>>> import numpy as np
>>> np.set_printoptions(precision=1, suppress=True, linewidth=140)
>>> rnd = lambda a: np.round(a, 1) + 0
>>> J = np.load("block5.npy")
>>> print(J)
[[0.3 2. ]
 [0.  2.3]]
>>> U, sigma, Vh = np.linalg.svd(J)
>>> print(rnd(sigma))
[3.1 0.2]
>>> other = U[:, :1] @ np.diag(sigma[:1]) @ Vh[:1]
>>> print(rnd(other))
[[0.1 2. ]
 [0.1 2.3]]
>>> print(rnd(np.abs(J - other).max()))
0.2
>>> print(rnd(np.linalg.matrix_power(J - np.diag(np.diag(J)), 2)))
[[0. 0.]
 [0. 0.]]
>>> print(rnd(np.sort(np.linalg.eigvals(J))))
[0.3 2.3]
>>> print(rnd(np.prod(np.diag(J))), rnd(np.linalg.det(J)))
0.7 0.7
>>> print([int(np.linalg.matrix_rank(np.linalg.matrix_power(J, p))) for p in range(1, 3)])
[2, 2]
>>> print(np.allclose(J @ J.T, J.T @ J))
False
>>> print(np.allclose(J, J.T))
False
>>> print((J + J.T) / 2)
[[0.3 1. ]
 [1.  2.3]]
>>> print(rnd(np.linalg.matrix_power(J, 4)))
[[ 0. 28.]
 [ 0. 28.]]
>>> print(rnd(J @ J))
[[0.1 5.2]
 [0.  5.3]]
>>> m1 = np.loadtxt("out10.csv", delimiter=",")
>>> print(m1)
[[ -3.  -2.  -3.  -3.   0.   1. -15.]
 [ -2.  -2.   0.   2.   0.   1.  10.]
 [  2.  -3.  -1.  -1.  -1.  -1.  -5.]
 [ -2.   2.   3.  -3.   3.  -2. -15.]
 [  2.   3.  -3.  -3.   0.  -2. -15.]
 [  0.   2.   2.   1.   0.  -1.   5.]
 [ -3.  -2.  -3.  -1.   3.  -2.  -5.]]
>>> x0 = np.array([5, 1, 4, 1, 3, 2, 3])
>>> a = np.maximum(m1 @ x0, 0)
>>> print(rnd(np.tanh(m1 @ x0)))
[-1.  1. -1. -1. -1.  1. -1.]
>>> print(m1.T @ a)
[-44.   4.  48.  68.   0.  -2. 340.]
>>> print(m1 * (a > 1e-9)[:, None])
[[-0. -0. -0. -0.  0.  0. -0.]
 [-2. -2.  0.  2.  0.  1. 10.]
 [ 0. -0. -0. -0. -0. -0. -0.]
 [-0.  0.  0. -0.  0. -0. -0.]
 [ 0.  0. -0. -0.  0. -0. -0.]
 [ 0.  2.  2.  1.  0. -1.  5.]
 [-0. -0. -0. -0.  0. -0. -0.]]
>>> other = m1[0, 0] * m1[1:] - np.outer(m1[1:, 0], m1[0])
>>> print(other)
[[  0.   2.  -6. -12.   0.  -1. -60.]
 [  0.  13.   9.   9.   3.   1.  45.]
 [  0. -10. -15.   3.  -9.   8.  15.]
 [  0.  -5.  15.  15.  -0.   4.  75.]
 [  0.  -6.  -6.  -3.  -0.   3. -15.]
 [  0.   0.   0.  -6.  -9.   9. -30.]]
>>> print(np.linalg.matrix_rank(other), np.linalg.matrix_rank(m1))
5 6
>>> print(np.flatnonzero(~other.round(6).any(axis=1)))
[]
>>> print(np.unique(m1.round(6), axis=0).shape)
(7, 7)
>>> print(np.linalg.lstsq(m1[:-1].T, m1[-1])[2])
6
>>> def softmax(z):
...     e = np.exp(z - z.max(axis=-1, keepdims=True))
...     return e / e.sum(axis=-1, keepdims=True)
... 
>>> print(rnd(softmax(m1[6] + -1)))
[0. 0. 0. 0. 1. 0. 0.]
>>> S = m1 @ m1.T / np.sqrt(7)
>>> print(rnd(softmax(S)))
[[1.  0.  0.  0.  0.  0.  0. ]
 [0.  1.  0.  0.  0.  0.  0. ]
 [0.7 0.  0.  0.  0.3 0.  0. ]
 [0.  0.  0.  1.  0.  0.  0. ]
 [0.  0.  0.  0.  1.  0.  0. ]
 [0.  1.  0.  0.  0.  0.  0. ]
 [1.  0.  0.  0.  0.  0.  0. ]]
>>> print(rnd(softmax(S + np.triu(np.full(S.shape, -np.inf), 1))))
[[1. 0. 0. 0. 0. 0. 0.]
 [0. 1. 0. 0. 0. 0. 0.]
 [1. 0. 0. 0. 0. 0. 0.]
 [0. 0. 0. 1. 0. 0. 0.]
 [0. 0. 0. 0. 1. 0. 0.]
 [0. 1. 0. 0. 0. 0. 0.]
 [1. 0. 0. 0. 0. 0. 0.]]
>>> print(rnd(softmax(S)[6] @ m1))
[ -3.  -2.  -3.  -3.   0.   1. -15.]
